% python3 -q
>>> import numpy as np
>>> np.set_printoptions(precision=2, suppress=True, linewidth=200, legacy="1.25")
>>> def rnd(a):
...     return np.round(a, 2) + 0
... 
>>> arr = np.load("dump.npy")
>>> arr
array([[1, 2, 1],
       [0, 0, 0],
       [1, 2, 1]])
>>> proj = np.triu(np.array([[2, 6, 2], [5, 8, 0], [1, 9, 1]]), 1) + np.eye(3)
>>> other = proj @ arr @ np.linalg.inv(proj)
>>> np.linalg.matrix_rank(other)
1
>>> proj @ arr - arr @ proj
array([[ 2., -2.,  0.],
       [ 0.,  0.,  0.],
       [ 0., -6., -2.]])
>>> other
array([[  3., -12.,  -3.],
       [  0.,   0.,   0.],
       [  1.,  -4.,  -1.]])
>>> M = np.loadtxt("w.csv", delimiter=",")
>>> M
array([[-0.6 ,  0.86, -0.2 ],
       [ 0.83, -0.98,  0.33],
       [ 0.56, -0.82,  0.18],
       [ 0.72, -0.93,  0.25],
       [ 0.51, -0.78,  0.16],
       [ 0.14, -0.25,  0.04],
       [ 0.69, -0.92,  0.24],
       [ 0.6 , -0.86,  0.2 ],
       [ 0.45, -0.72,  0.14],
       [-0.56,  0.82, -0.18],
       [ 0.  ,  0.  ,  0.  ],
       [-0.92,  0.99, -0.43],
       [ 0.14, -0.25,  0.04],
       [ 0.45, -0.72,  0.14],
       [ 0.4 , -0.65,  0.12],
       [ 0.4 , -0.65,  0.12],
       [ 0.81, -0.97,  0.31],
       [ 0.  ,  0.  ,  0.  ],
       [ 0.21, -0.37,  0.06],
       [ 0.  ,  0.  ,  0.  ],
       [ 0.21, -0.37,  0.06],
       [-0.4 ,  0.65, -0.12],
       [ 0.51, -0.78,  0.16],
       [-0.72,  0.93, -0.25]])
>>> basis = M[[7, 6]].astype(float)
>>> for _ in range(6):
...     idx = np.linalg.norm(M[:, None] - basis, axis=-1).argmin(axis=1)
...     basis = np.array([M[idx == j].mean(axis=0) for j in range(2)])
... 
>>> idx
array([0, 1, 1, 1, 1, 1, 1, 1, 1, 0, 0, 0, 1, 1, 1, 1, 1, 0, 1, 0, 1, 0, 1, 0])
>>> np.bincount(idx)
array([ 8, 16])
>>> np.abs(basis[1] - basis[0]).argmax()
1
>>> rnd(basis[1] - basis[0])
array([ 0.88, -1.22,  0.31])
>>> rnd(basis)
array([[-0.4 ,  0.53, -0.15],
       [ 0.48, -0.69,  0.16]])
>>> other = np.array([[1, 2, 3], [1, 0, 0], [2, 1, 0]])
>>> rnd(np.einsum("ij,ij->i", basis, basis))
array([0.46, 0.73])
>>> np.linalg.matrix_rank(np.vstack([basis, other.T]))
3
>>> np.vstack([basis, other.T]).shape
(5, 3)
>>> W0 = np.array([[1, 1, 0, -1], [-1, 1, 1, 0], [0, -1, 1, 1], [1, 0, -1, 1]])
>>> x = np.array([-7, 9, -5, -7])
>>> rhs = W0 @ x
>>> rhs
array([  9,  11, -21,  -9])
>>> rnd(np.linalg.solve(W0, rhs + W0[:, 2]))
array([-7.,  9., -4., -7.])
>>> rnd(np.linalg.solve(W0, W0[:, 0]))
array([1., 0., 0., 0.])
>>> rnd(np.linalg.solve(W0, rhs))
array([-7.,  9., -5., -7.])
>>> rnd(np.linalg.solve(W0.T, W0[3]))
array([0., 0., 0., 1.])
>>> x = np.array([-3, 0, 5, 0])
>>> h1 = np.maximum(W0 @ x, 0)
>>> W0 * (h1 > 1e-9)[:, None]
array([[ 0,  0,  0,  0],
       [-1,  1,  1,  0],
       [ 0, -1,  1,  1],
       [ 0,  0,  0,  0]])
>>> W0.T @ h1
array([-8,  3, 13,  5])
>>> rnd(np.tanh(W0 @ x))
array([-1.,  1.,  1., -1.])
>>> np.flatnonzero(h1 > 1e-9)
array([1, 2])
>>> np.maximum(W0 @ x, 0) - np.maximum(-W0 @ x, 0)
array([-3,  8,  5, -8])
>>> h1
array([0, 8, 5, 0])
>>> K = np.load("case11.npy")
>>> K
array([[ 0,  3,  4],
       [ 0, 15,  9],
       [ 0, 23, 17],
       [ 0, 23, 17],
       [ 0, 19, 14],
       [ 1, 11,  6],
       [ 2,  7,  3],
       [ 2, 15,  7],
       [ 0, 11, 14],
       [ 0,  7, 13],
       [ 0,  3,  6],
       [ 3, 11,  4],
       [ 0, 11, 12],
       [ 0,  3,  4],
       [ 0,  7, 13],
       [ 0, 19, 14],
       [ 2, 23, 11],
       [ 0,  3, 12],
       [ 0, 15, 13]])
>>> K.sum(axis=0)
array([ 10, 229, 193])
>>> K.sum(axis=1)
array([ 7, 24, 40, 40, 33, 18, 12, 24, 25, 20,  9, 18, 23,  7, 20, 33, 36, 15, 28])
>>> np.zeros(19, 3)
Traceback (most recent call last):
  File "<python-input-43>", line 1, in <module>
    np.zeros(19, 3)
    ~~~~~~~~^^^^^^^
TypeError: Cannot interpret '3' as a data type
>>> K - K[0]
array([[ 0,  0,  0],
       [ 0, 12,  5],
       [ 0, 20, 13],
       [ 0, 20, 13],
       [ 0, 16, 10],
       [ 1,  8,  2],
       [ 2,  4, -1],
       [ 2, 12,  3],
       [ 0,  8, 10],
       [ 0,  4,  9],
       [ 0,  0,  2],
       [ 3,  8,  0],
       [ 0,  8,  8],
       [ 0,  0,  0],
       [ 0,  4,  9],
       [ 0, 16, 10],
       [ 2, 20,  7],
       [ 0,  0,  8],
       [ 0, 12,  9]])
>>> x = np.array([7, 1, 5])
>>> rhs = K @ x
>>> beta, lr = np.zeros(3), 1 / np.linalg.norm(K, 2) ** 2
>>> for i in range(4):
...     beta -= lr * K.T @ (K @ beta - rhs)
...     if i % 1 == 0: print(i, round(np.linalg.norm(K @ beta - rhs), 2))
... 
0 42.08
1 40.96
2 39.91
3 38.91
>>> rnd(beta)
array([0.11, 2.96, 2.78])
>>> other = np.c_[K[:, :1] @ np.array([[-3]]), np.array([1, 1, 3, 0, 3, 3, 3, 1, 0, 0, 1, 2, 0, 3, 2, 1, 2, 0, 2])]
>>> other
array([[ 0,  1],
       [ 0,  1],
       [ 0,  3],
       [ 0,  0],
       [ 0,  3],
       [-3,  3],
       [-6,  3],
       [-6,  1],
       [ 0,  0],
       [ 0,  0],
       [ 0,  1],
       [-9,  2],
       [ 0,  0],
       [ 0,  3],
       [ 0,  2],
       [ 0,  1],
       [-6,  2],
       [ 0,  0],
       [ 0,  2]])
>>> np.linalg.matrix_rank(other)
2
>>> rnd(np.linalg.lstsq(K, other[:, 0])[0])
array([-3.,  0.,  0.])
>>> rnd(np.linalg.norm(np.linalg.qr(K)[0].T @ other, axis=0) ** 2 / ((other ** 2).sum(axis=0) + 1e-12))
array([1.  , 0.59])
